In [1]: import numpy as np

In [2]: np.set_printoptions(precision=2, suppress=True, linewidth=200, floatmode="fixed")

In [3]: J = np.load("m.npy")

In [4]: J
Out[4]: 
array([[ -7.80,  -3.40, -13.41, -23.62],
       [ -5.01,  -2.01,  -5.04, -11.06],
       [ -1.43,  -0.21,   5.72,   5.08],
       [ -4.03,  -1.51,  -2.09,  -6.63],
       [ -4.57,  -1.79,  -3.71,  -9.07],
       [ -4.69,  -1.85,  -4.08,  -9.62],
       [ -3.08,  -1.04,   0.76,  -2.36],
       [ -0.63,   0.18,   8.10,   8.65],
       [ -2.71,  -0.85,   1.87,  -0.69],
       [ -2.95,  -0.97,   1.16,  -1.75],
       [  0.23,   0.61,  10.68,  12.52],
       [ -2.06,  -0.53,   3.82,   2.23],
       [ -0.56,   0.22,   8.33,   8.99],
       [  0.18,   0.59,  10.54,  12.30],
       [ -3.66,  -1.33,  -0.97,  -4.96],
       [ -2.17,  -0.59,   3.48,   1.72],
       [ -5.56,  -2.28,  -6.69, -13.54],
       [ -5.95,  -2.47,  -7.84, -15.27],
       [ -3.00,  -1.00,   1.01,  -1.99],
       [ -3.05,  -1.02,   0.86,  -2.22],
       [ -3.68,  -1.34,  -1.04,  -5.06],
       [ -2.75,  -0.87,   1.75,  -0.87]])

In [5]: cen = J - J.mean(axis=0)

In [6]: left, sv, vt = np.linalg.svd(cen, full_matrices=False)

In [7]: np.round(sv ** 2 / (sv ** 2).sum(), 2) + 0
Out[7]: array([1.00, 0.00, 0.00, 0.00])

In [8]: np.searchsorted(np.cumsum(sv ** 2) / (sv ** 2).sum(), 0.9) + 1
Out[8]: np.int64(1)

In [9]: np.round((sv ** 2).sum() ** 2 / (sv ** 4).sum(), 2)
Out[9]: np.float64(1.0)

In [10]: np.abs(vt[0]).argmax()
Out[10]: np.int64(3)

In [11]: np.round(cen.mean(axis=0), 2) + 0
Out[11]: array([0.00, 0.00, 0.00, 0.00])

In [12]: cen = J - J.mean(axis=0)

In [13]: vecs = np.linalg.svd(cen)[2][:2]

In [14]: other = cen - cen @ vecs.T @ vecs

In [15]: round(np.linalg.norm(other) / np.linalg.norm(cen), 2)
Out[15]: np.float64(0.0)

In [16]: np.round((cen @ vecs.T).std(axis=0), 2) + 0
Out[16]: array([10.89,  0.00])

In [17]: np.diag(vecs.T @ vecs)
Out[17]: array([0.76, 0.07, 0.38, 0.79])
